$ python3 -q
>>> import numpy as np
>>> np.set_printoptions(precision=3, suppress=True, linewidth=160, floatmode="fixed")
>>> M = np.load("a.npy")
>>> M
array([[0, 0, 1, 1, 0, 0, 0, 0, 1, 0],
       [0, 0, 0, 0, 1, 1, 1, 1, 0, 1],
       [1, 0, 0, 1, 0, 0, 0, 0, 1, 0],
       [1, 0, 1, 0, 0, 0, 0, 0, 1, 0],
       [0, 1, 0, 0, 0, 1, 1, 1, 0, 1],
       [0, 1, 0, 0, 1, 0, 1, 1, 0, 1],
       [0, 1, 0, 0, 1, 1, 0, 1, 0, 0],
       [0, 1, 0, 0, 1, 1, 1, 0, 0, 1],
       [1, 0, 1, 1, 0, 0, 0, 0, 0, 0],
       [0, 1, 0, 0, 1, 1, 0, 1, 0, 0]])
>>> # 2 blocks once reordered
>>> np.abs(np.diag(np.linalg.qr(M)[1])) > 1e-9
array([ True,  True,  True,  True,  True,  True,  True,  True,  True, False])
>>> np.linalg.lstsq(M[:-1].T, M[-1])[2]
np.int32(9)
>>> print(np.round(M @ np.linalg.pinv(M) @ M, 3) + 0)
[[0.000 0.000 1.000 1.000 0.000 0.000 0.000 0.000 1.000 0.000]
 [0.000 0.000 0.000 0.000 1.000 1.000 1.000 1.000 0.000 1.000]
 [1.000 0.000 0.000 1.000 0.000 0.000 0.000 0.000 1.000 0.000]
 [1.000 0.000 1.000 0.000 0.000 0.000 0.000 0.000 1.000 0.000]
 [0.000 1.000 0.000 0.000 0.000 1.000 1.000 1.000 0.000 1.000]
 [0.000 1.000 0.000 0.000 1.000 0.000 1.000 1.000 0.000 1.000]
 [0.000 1.000 0.000 0.000 1.000 1.000 0.000 1.000 0.000 0.000]
 [0.000 1.000 0.000 0.000 1.000 1.000 1.000 0.000 0.000 1.000]
 [1.000 0.000 1.000 1.000 0.000 0.000 0.000 0.000 0.000 0.000]
 [0.000 1.000 0.000 0.000 1.000 1.000 0.000 1.000 0.000 0.000]]
>>> M.sum(axis=0)
array([3, 5, 3, 3, 5, 5, 4, 5, 3, 4])
>>> low = np.diag(M.sum(axis=1)) - M
>>> low @ np.ones(10)
array([0.000, 0.000, 0.000, 0.000, 0.000, 0.000, 0.000, 0.000, 0.000, 0.000])
>>> A = np.load("test15.npy")
>>> A
array([[  2,   8,   0,   8,   3,   5,   7,  -5,  -3],
       [ -7,   8,   8,   8,   6,  -3,  -6,  -8,  -1],
       [  9,  -4,  -4,  -7,  -6,   3,   9,   3,  -4],
       [  6,   5,   6, -14,  -3,   3,   1,  -7,  -5],
       [  9,  -4,   1,   7,  -5,  -7,  -6,  -1,   7],
       [ -2,  -5,  -9,  -1,   9,   1,   9,  -1,  -1],
       [ -1,   0,   1,  -2,  -8,  -7,   7,   7,  -5],
       [ -8,  -1,  -7,  -3,   0,  -6,   6,   5,  -9],
       [ -8,   6,   0,   9,   0,   0,   7,   4, -19]])
>>> Q, evecs = np.linalg.qr(A[:, :5])[0], np.linalg.qr(A[:, 5:])[0]
>>> s = np.linalg.svd(Q.T @ evecs, compute_uv=False)
>>> np.degrees(np.arccos(s.clip(0, 1)))
array([ 2.718, 24.565, 33.424, 82.757])
>>> s
array([0.999, 0.909, 0.835, 0.126])
>>> (s > 0.9).sum()
np.int64(2)
>>> other = np.linalg.inv(A)
>>> np.allclose(other, A.T)
False
>>> print(round(np.linalg.det(A) * np.linalg.det(other), 3))
1.0
>>> (np.abs(other) > 1e-9).astype(int)
array([[1, 1, 1, 1, 1, 1, 1, 1, 1],
       [1, 1, 1, 1, 1, 1, 1, 1, 1],
       [1, 1, 1, 1, 1, 1, 1, 1, 1],
       [1, 1, 1, 1, 1, 1, 1, 1, 1],
       [1, 1, 1, 1, 1, 1, 1, 1, 1],
       [1, 1, 1, 1, 1, 1, 1, 1, 1],
       [1, 1, 1, 1, 1, 1, 1, 1, 1],
       [1, 1, 1, 1, 1, 1, 1, 1, 1],
       [1, 1, 1, 1, 1, 1, 1, 1, 1]])
>>> np.round(np.linalg.inv(other), 3) + 0
array([[  2.000,   8.000,   0.000,   8.000,   3.000,   5.000,   7.000,  -5.000,  -3.000],
       [ -7.000,   8.000,   8.000,   8.000,   6.000,  -3.000,  -6.000,  -8.000,  -1.000],
       [  9.000,  -4.000,  -4.000,  -7.000,  -6.000,   3.000,   9.000,   3.000,  -4.000],
       [  6.000,   5.000,   6.000, -14.000,  -3.000,   3.000,   1.000,  -7.000,  -5.000],
       [  9.000,  -4.000,   1.000,   7.000,  -5.000,  -7.000,  -6.000,  -1.000,   7.000],
       [ -2.000,  -5.000,  -9.000,  -1.000,   9.000,   1.000,   9.000,  -1.000,  -1.000],
       [ -1.000,   0.000,   1.000,  -2.000,  -8.000,  -7.000,   7.000,   7.000,  -5.000],
       [ -8.000,  -1.000,  -7.000,  -3.000,   0.000,  -6.000,   6.000,   5.000,  -9.000],
       [ -8.000,   6.000,   0.000,   9.000,   0.000,   0.000,   7.000,   4.000, -19.000]])
>>> round(np.linalg.slogdet(A)[0], 3)
np.float64(-1.0)
>>> f, r1 = A[8], A[4]
>>> f @ r1
np.int64(-212)
>>> p = (f @ r1) / (f @ f) * f
>>> np.outer(f, r1)
array([[ -72,   32,   -8,  -56,   40,   56,   48,    8,  -56],
       [  54,  -24,    6,   42,  -30,  -42,  -36,   -6,   42],
       [   0,    0,    0,    0,    0,    0,    0,    0,    0],
       [  81,  -36,    9,   63,  -45,  -63,  -54,   -9,   63],
       [   0,    0,    0,    0,    0,    0,    0,    0,    0],
       [   0,    0,    0,    0,    0,    0,    0,    0,    0],
       [  63,  -28,    7,   49,  -35,  -49,  -42,   -7,   49],
       [  36,  -16,    4,   28,  -20,  -28,  -24,   -4,   28],
       [-171,   76,  -19, -133,   95,  133,  114,   19, -133]])
>>> print(np.linalg.matrix_rank(np.outer(f, r1)))
1
>>> print(np.round(np.linalg.norm(f + r1) ** 2 + np.linalg.norm(f - r1) ** 2, 3))
1828.0
>>> E = np.array([[2, 0, 0, 0, 0, 0],
...     [2, 5, 0, 0, 0, 0],
...     [4, 3, 3, 0, 0, 0],
...     [4, 2, 2, 4, 0, 0],
...     [0, 2, 5, 3, 4, 0],
...     [1, 3, 2, 5, 4, 3]])
>>> np.allclose(E, E.T)
False
>>> print(E @ E)
[[ 4  0  0  0  0  0]
 [14 25  0  0  0  0]
 [26 24  9  0  0  0]
 [36 24 14 16  0  0]
 [36 39 41 24 16  0]
 [39 48 42 47 28  9]]
>>> np.linalg.determinant(E)
Traceback (most recent call last):
  File "<python-input-33>", line 1, in <module>
    np.linalg.determinant(E)
    ^^^^^^^^^^^^^^^^^^^^^
AttributeError: module 'numpy.linalg' has no attribute 'determinant'
>>> np.round(np.linalg.det(E), 3)
np.float64(1440.0)
>>> print(np.round(np.abs(np.linalg.eigvals(E)).max(), 3))
5.0
>>> (E + E.T) / 2
array([[2.000, 1.000, 2.000, 2.000, 0.000, 0.500],
       [1.000, 5.000, 1.500, 1.000, 1.000, 1.500],
       [2.000, 1.500, 3.000, 1.000, 2.500, 1.000],
       [2.000, 1.000, 1.000, 4.000, 1.500, 2.500],
       [0.000, 1.000, 2.500, 1.500, 4.000, 2.000],
       [0.500, 1.500, 1.000, 2.500, 2.000, 3.000]])
>>> other = np.linalg.inv(E)
>>> print(np.round(np.linalg.det(E) * other, 3) + 0)
[[ 720.000    0.000    0.000    0.000    0.000    0.000]
 [-288.000  288.000    0.000    0.000    0.000    0.000]
 [-672.000 -288.000  480.000    0.000    0.000    0.000]
 [-240.000    0.000 -240.000  360.000    0.000    0.000]
 [1164.000  216.000 -420.000 -270.000  360.000    0.000]
 [-656.000 -384.000  640.000 -240.000 -480.000  480.000]]
>>> np.allclose(other, E.T)
False
>>> np.round(np.linalg.inv(other), 3) + 0
array([[2.000, 0.000, 0.000, 0.000, 0.000, 0.000],
       [2.000, 5.000, 0.000, 0.000, 0.000, 0.000],
       [4.000, 3.000, 3.000, 0.000, 0.000, 0.000],
       [4.000, 2.000, 2.000, 4.000, 0.000, 0.000],
       [0.000, 2.000, 5.000, 3.000, 4.000, 0.000],
       [1.000, 3.000, 2.000, 5.000, 4.000, 3.000]])
>>> (np.abs(other) > 1e-9).astype(int)
array([[1, 0, 0, 0, 0, 0],
       [1, 1, 0, 0, 0, 0],
       [1, 1, 1, 0, 0, 0],
       [1, 0, 1, 1, 0, 0],
       [1, 1, 1, 1, 1, 0],
       [1, 1, 1, 1, 1, 1]])
>>> other.round(3) + 0
array([[ 0.500,  0.000,  0.000,  0.000,  0.000,  0.000],
       [-0.200,  0.200,  0.000,  0.000,  0.000,  0.000],
       [-0.467, -0.200,  0.333,  0.000,  0.000,  0.000],
       [-0.167,  0.000, -0.167,  0.250,  0.000,  0.000],
       [ 0.808,  0.150, -0.292, -0.188,  0.250,  0.000],
       [-0.456, -0.267,  0.444, -0.167, -0.333,  0.333]])
>>> round(np.linalg.cond(E), 3)
np.float64(16.802)
>>> np.round(E @ other, 3) + 0
array([[1.000, 0.000, 0.000, 0.000, 0.000, 0.000],
       [0.000, 1.000, 0.000, 0.000, 0.000, 0.000],
       [0.000, 0.000, 1.000, 0.000, 0.000, 0.000],
       [0.000, 0.000, 0.000, 1.000, 0.000, 0.000],
       [0.000, 0.000, 0.000, 0.000, 1.000, 0.000],
       [0.000, 0.000, 0.000, 0.000, 0.000, 1.000]])
>>> cov = E.T @ E
>>> (E @ E.T).shape
(6, 6)
>>> np.linalg.matrix_rank(cov)
np.int64(6)
>>> np.linalg.svd(E, compute_uv=False) ** 2
array([149.655,  42.745,  15.096,  14.101,   2.872,   0.530])
>>> print(np.linalg.eigvalsh(cov)[::-1])
[149.655  42.745  15.096  14.101   2.872   0.530]
>>> print(np.trace(cov), (E ** 2).sum())
225 225
>>> print(np.allclose(cov, cov.T))
True
>>> rng = np.random.default_rng(2209)
>>> lab = rng.permutation(6)
>>> other = E[:, lab] * rng.choice([-1, 1], 6)
>>> other
array([[ 0,  0,  0,  0, -2,  0],
       [ 0,  0,  5,  0, -2,  0],
       [ 0,  0,  3,  0, -4, -3],
       [ 0,  0,  2,  4, -4, -2],
       [ 0, -4,  2,  3,  0, -5],
       [-3, -4,  3,  5, -1, -2]])
>>> Uu, _, vt = np.linalg.svd(E.T @ other)
>>> np.round(np.linalg.lstsq(E, other)[0], 3) + 0
array([[ 0.000,  0.000,  0.000,  0.000, -1.000,  0.000],
       [ 0.000,  0.000,  1.000,  0.000,  0.000,  0.000],
       [ 0.000,  0.000,  0.000,  0.000,  0.000, -1.000],
       [ 0.000,  0.000,  0.000,  1.000,  0.000,  0.000],
       [ 0.000, -1.000,  0.000,  0.000,  0.000,  0.000],
       [-1.000,  0.000,  0.000,  0.000,  0.000,  0.000]])
